$ python -q
>>> import numpy as np
>>> import numpy.linalg as la
>>> np.set_printoptions(precision=2, suppress=True, linewidth=100)
>>> tidy = lambda a: np.round(a, 2) + 0
>>> u = np.array([1, 1, 0, 1, 2])
>>> g = np.array([2, 2, 2, 0, 1, 0, 2, 0, 2, 2, 0, 2, 1, 2, 2, 0])
>>> feats = np.outer(u, g)
>>> print(feats)
[[2 2 2 0 1 0 2 0 2 2 0 2 1 2 2 0]
 [2 2 2 0 1 0 2 0 2 2 0 2 1 2 2 0]
 [0 0 0 0 0 0 0 0 0 0 0 0 0 0 0 0]
 [2 2 2 0 1 0 2 0 2 2 0 2 1 2 2 0]
 [4 4 4 0 2 0 4 0 4 4 0 4 2 4 4 0]]
>>> # row 1 repeats row 0
>>> r = la.matrix_rank(feats)
>>> print(r)
1
>>> ns = la.svd(feats)[2][r:].T
>>> print([int(la.matrix_rank(feats[:, :j + 1])) for j in range(16)])
[1, 1, 1, 1, 1, 1, 1, 1, 1, 1, 1, 1, 1, 1, 1, 1]
>>> print(ns.shape)
(16, 15)
>>> print([int(la.matrix_rank(feats[:i])) for i in range(1, len(feats) + 1)])
[1, 1, 1, 1, 1]
>>> Uu, sigma, Vh = la.svd(feats)
>>> print(np.argmax(sigma[:-1] / (sigma[1:] + 1e-6)) + 1)
1
>>> print(tidy(sigma))
[16.31  0.    0.    0.    0.  ]
>>> M2 = Uu[:, :1] @ np.diag(sigma[:1]) @ Vh[:1]
>>> print(tidy(la.norm(feats - M2) / la.norm(feats)))
0.0
>>> print(tidy(M2))
[[2. 2. 2. 0. 1. 0. 2. 0. 2. 2. 0. 2. 1. 2. 2. 0.]
 [2. 2. 2. 0. 1. 0. 2. 0. 2. 2. 0. 2. 1. 2. 2. 0.]
 [0. 0. 0. 0. 0. 0. 0. 0. 0. 0. 0. 0. 0. 0. 0. 0.]
 [2. 2. 2. 0. 1. 0. 2. 0. 2. 2. 0. 2. 1. 2. 2. 0.]
 [4. 4. 4. 0. 2. 0. 4. 0. 4. 4. 0. 4. 2. 4. 4. 0.]]
>>> M2 = np.array([[2, 3, 2],
...     [3, 1, 1],
...     [-2, 0, -2],
...     [-2, 3, -3],
...     [1, 3, 3],
...     [2, 3, 2],
...     [-3, -2, -1],
...     [-2, 0, 3],
...     [0, -3, -1],
...     [0, 3, 2],
...     [0, -1, 3],
...     [-3, -1, 3],
...     [2, -3, 2],
...     [-2, -2, -3],
...     [-1, -2, 2],
...     [2, 0, -3]])
>>> print(np.einsum("ij->j", feats))
[10 10 10  0  5  0 10  0 10 10  0 10  5 10 10  0]
>>> print(np.einsum("ij,ij->i", feats, feats))
[ 38  38   0  38 152]
>>> print(la.matrix_rank(feats @ M2))
1
>>> print(feats @ M2)
[[ -9  -6  11]
 [ -9  -6  11]
 [  0   0   0]
 [ -9  -6  11]
 [-18 -12  22]]
>>> print(la.matrix_rank(np.vstack([feats, M2.T])))
4
>>> print(np.einsum("ik,kj->ji", feats, M2))
[[ -9  -9   0  -9 -18]
 [ -6  -6   0  -6 -12]
 [ 11  11   0  11  22]]
>>> print(np.vstack([feats, M2.T]).shape)
(8, 16)
>>> Uu, sigma, Vh = la.svd(feats)
>>> evecs = Vh[:(sigma > 1e-8).sum()]
>>> rng = np.random.default_rng(61)
>>> vec = feats[3] + 3 * feats[4] + rng.integers(2) * np.eye(16)[9]
>>> print(vec)
[14. 14. 14.  0.  7.  0. 14.  0. 14. 14.  0. 14.  7. 14. 14.  0.]
>>> print(tidy(np.diag(evecs.T @ evecs)))
[0.11 0.11 0.11 0.   0.03 0.   0.11 0.   0.11 0.11 0.   0.11 0.03 0.11 0.11 0.  ]
>>> print(np.allclose(evecs.T @ evecs @ vec, vec))
True
>>> print(la.matrix_rank(np.vstack([feats, vec])))
1
>>> print(tidy(la.norm(vec - evecs.T @ evecs @ vec)))
0.0
>>> print(la.cond(feats) > 100)
True
>>> print(np.argsort(-la.norm(feats, axis=0).round(6), kind="stable")[:3])
[0 1 2]
>>> print([round(float(x), 2) for x in la.svd(feats, compute_uv=False)[:3]])
[16.31, 0.0, 0.0]
>>> M2 = np.array([[2, 0], [1, 0]])
>>> cent = np.array([[0, 0, 1, 1], [0, 0, 1, 2], [2, 0, 2, 1], [2, 1, 0, 0]])
>>> mat = np.block([[M2, np.zeros((2, 4))], [np.zeros((4, 2)), cent]])
>>> print(mat)
[[2. 0. 0. 0. 0. 0.]
 [1. 0. 0. 0. 0. 0.]
 [0. 0. 0. 0. 1. 1.]
 [0. 0. 0. 0. 1. 2.]
 [0. 0. 2. 0. 2. 1.]
 [0. 0. 2. 1. 0. 0.]]
>>> # 2 groups of indices that never mix
>>> print(np.unique(mat.round(6), axis=0).shape)
(6, 6)
>>> print(tidy(mat @ la.pinv(mat) @ mat))
[[2. 0. 0. 0. 0. 0.]
 [1. 0. 0. 0. 0. 0.]
 [0. 0. 0. 0. 1. 1.]
 [0. 0. 0. 0. 1. 2.]
 [0. 0. 2. 0. 2. 1.]
 [0. 0. 2. 1. 0. 0.]]
>>> Uu, sigma, Vh = la.svd(mat)
>>> print(np.argmax(sigma[:-1] / (sigma[1:] + 1e-6)) + 1)
5
>>> print(tidy(sigma))
[3.76 2.41 2.24 1.   0.22 0.  ]
>>> M2 = Uu[:, :5] @ np.diag(sigma[:5]) @ Vh[:5]
>>> print(tidy(la.norm(mat - M2, 2)), sigma[5])
0.0 0.0
>>> print(tidy(la.norm(mat - M2) / la.norm(mat)))
0.0
>>> print(tidy(np.abs(mat - M2).max()))
0.0
>>> M2 = feats[0, 0] * feats[1:] - np.outer(feats[1:, 0], feats[0])
>>> print(M2)
[[0 0 0 0 0 0 0 0 0 0 0 0 0 0 0 0]
 [0 0 0 0 0 0 0 0 0 0 0 0 0 0 0 0]
 [0 0 0 0 0 0 0 0 0 0 0 0 0 0 0 0]
 [0 0 0 0 0 0 0 0 0 0 0 0 0 0 0 0]]
>>> print(feats[:, 0] / feats[0, 0])
[1. 1. 0. 1. 2.]
>>> print(np.flatnonzero(~M2.round(6).any(axis=1)))
[0 1 2 3]
>>> print(la.matrix_rank(M2), la.matrix_rank(feats))
0 1
>>> labels = rng.permutation(6)
>>> print(labels)
[4 3 0 2 1 5]
>>> M2 = mat[labels][:, labels]
>>> print(np.trace(M2))
4.0
>>> print(tidy(la.det(M2)), tidy(la.det(mat[labels])))
0.0 0.0
>>> print(mat @ mat)
[[4. 0. 0. 0. 0. 0.]
 [2. 0. 0. 0. 0. 0.]
 [0. 0. 4. 1. 2. 1.]
 [0. 0. 6. 2. 2. 1.]
 [0. 0. 6. 1. 6. 4.]
 [0. 0. 0. 0. 3. 4.]]
>>> print((la.matrix_power((mat != 0) + (mat.T != 0) + np.eye(6), 6) > 0).astype(int))
[[1 1 0 0 0 0]
 [1 1 0 0 0 0]
 [0 0 1 1 1 1]
 [0 0 1 1 1 1]
 [0 0 1 1 1 1]
 [0 0 1 1 1 1]]
>>> t = np.deg2rad(135)
>>> M = np.eye(9)
>>> M[np.ix_([6, 4], [6, 4])] = [[np.cos(t), -np.sin(t)], [np.sin(t), np.cos(t)]]
>>> print(tidy(M))
[[ 1.    0.    0.    0.    0.    0.    0.    0.    0.  ]
 [ 0.    1.    0.    0.    0.    0.    0.    0.    0.  ]
 [ 0.    0.    1.    0.    0.    0.    0.    0.    0.  ]
 [ 0.    0.    0.    1.    0.    0.    0.    0.    0.  ]
 [ 0.    0.    0.    0.   -0.71  0.    0.71  0.    0.  ]
 [ 0.    0.    0.    0.    0.    1.    0.    0.    0.  ]
 [ 0.    0.    0.    0.   -0.71  0.   -0.71  0.    0.  ]
 [ 0.    0.    0.    0.    0.    0.    0.    1.    0.  ]
 [ 0.    0.    0.    0.    0.    0.    0.    0.    1.  ]]
>>> # splits into 8 blocks
>>> u = np.array([0, 4, 5, -5, 5, 5, 0, -1, -5])
>>> M2 = M + np.outer(u, np.eye(9)[3])
>>> print(la.matrix_rank(M2 - M))
1
>>> M2 = M + rng.integers(-2, 3, (9, 1)) @ rng.integers(-2, 3, (1, 9))
>>> print(tidy(M2))
[[ 3.    2.   -2.   -2.    1.    1.    1.    0.    1.  ]
 [ 2.    3.   -2.   -2.    1.    1.    1.    0.    1.  ]
 [-4.   -4.    5.    4.   -2.   -2.   -2.    0.   -2.  ]
 [ 0.    0.    0.    1.    0.    0.    0.    0.    0.  ]
 [ 4.    4.   -4.   -4.    1.29  2.    2.71  0.    2.  ]
 [ 4.    4.   -4.   -4.    2.    3.    2.    0.    2.  ]
 [ 2.    2.   -2.   -2.    0.29  1.    0.29  0.    1.  ]
 [ 4.    4.   -4.   -4.    2.    2.    2.    1.    2.  ]
 [-2.   -2.    2.    2.   -1.   -1.   -1.    0.    0.  ]]
>>> print(tidy(la.svd(M2 - M, compute_uv=False)))
[20.  0.  0.  0.  0.  0.  0.  0.  0.]
>>> print(la.matrix_rank(M2 - M, tol=1e-8))
1
>>> M2 = np.array([[3, -1, 3, -1, 0, -1, 1, -1, -1, 2, -3, 2, 3, 0, -2, 2],
...     [2, -3, 3, 0, 3, 3, 2, 1, -2, 3, -3, 1, 0, -2, 1, -1],
...     [3, 3, -2, -2, -1, 0, 2, 0, 1, 3, -3, 0, 1, -3, 1, 3],
...     [0, -1, 3, -2, -3, 0, 1, 2, 3, -2, 1, -3, 2, 2, -2, 0],
...     [-3, 2, 3, 3, 1, -2, 2, -1, 3, 0, -2, 1, -2, -2, -1, -3],
...     [-1, -2, 0, 0, 0, 1, -3, -3, 3, 2, 1, -3, -1, -3, -3, -2],
...     [3, -3, -3, 1, -2, 2, -2, 2, 2, 3, -2, 0, 1, 3, -3, 2],
...     [0, -1, -3, -2, -2, 0, -2, 2, -3, -1, 0, -1, 3, 1, -2, -2],
...     [1, 2, 3, 0, 3, 1, 1, -2, -1, 0, 0, 3, 2, -2, 2, -3],
...     [3, -3, 3, 0, -3, -1, 3, 2, 0, 3, -2, -3, 2, -1, -2, 1]])
>>> F = M2.T @ M2
>>> print(F)
[[ 51 -20   3 -15 -12  12  14  15 -11  37 -31   2  30   0  -8  30]
 [-20  51  -6   2  16 -15   9 -18   2 -21   8  22 -12 -14  29  -5]
 [  3  -6  76   7  17  -6  38  -9   7   6 -15   6   7 -21   1 -18]
 [-15   2   7  23  13  -3   1  -8  10   1  -1   9 -20  -3   2 -11]
 [-12  16  17  13  46   9   5 -24 -14  -1  -1  33 -17 -22  29 -21]
 [ 12 -15  -6  -3   9  21  -8   3  -5  12  -3   2   2   0   2  -1]
 [ 14   9  38   1   5  -8  41   6  -2  11 -23   8   6 -16  13   6]
 [ 15 -18  -9  -8 -24   3   6  32  -7   1  -7 -13  14  23  -9  14]
 [-11   2   7  10 -14  -5  -2  -7  47   4   2 -19 -14  -3 -19   1]
 [ 37 -21   6   1  -1  12  11   1   4  49 -36  -1   9 -20 -13  17]
 [-31   8 -15  -1  -1  -3 -23  -7   2 -36  41 -11 -13  14   7 -14]
 [  2  22   6   9  33   2   8 -13 -19  -1 -11  43  -2  -5  25  -4]
 [ 30 -12   7 -20 -17   2   6  14 -14   9 -13  -2  37   8 -13   9]
 [  0 -14 -21  -3 -22   0 -16  23  -3 -20  14  -5   8  45 -11  14]
 [ -8  29   1   2  29   2  13  -9 -19 -13   7  25 -13 -11  41  -3]
 [ 30  -5 -18 -11 -21  -1   6  14   1  17 -14  -4   9  14  -3  45]]
>>> labels = rng.permutation(16)
>>> print(labels)
[12  1 15 11  9 10  5  7  2  3 14  6  0  4  8 13]
>>> M2 = F[labels][:, labels]
>>> print(np.diag(M2))
[37 51 45 43 49 41 21 32 76 23 41 41 51 46 47 45]
>>> print(tidy(la.det(M2)), tidy(la.det(F[labels])))
0.0 0.0
>>> print(tidy(np.sort(np.abs(la.eigvals(M2)))))
[  0.     0.     0.     0.     0.     0.     5.31  15.36  22.96  28.73  39.54  62.81  70.98  99.22
 156.54 187.56]
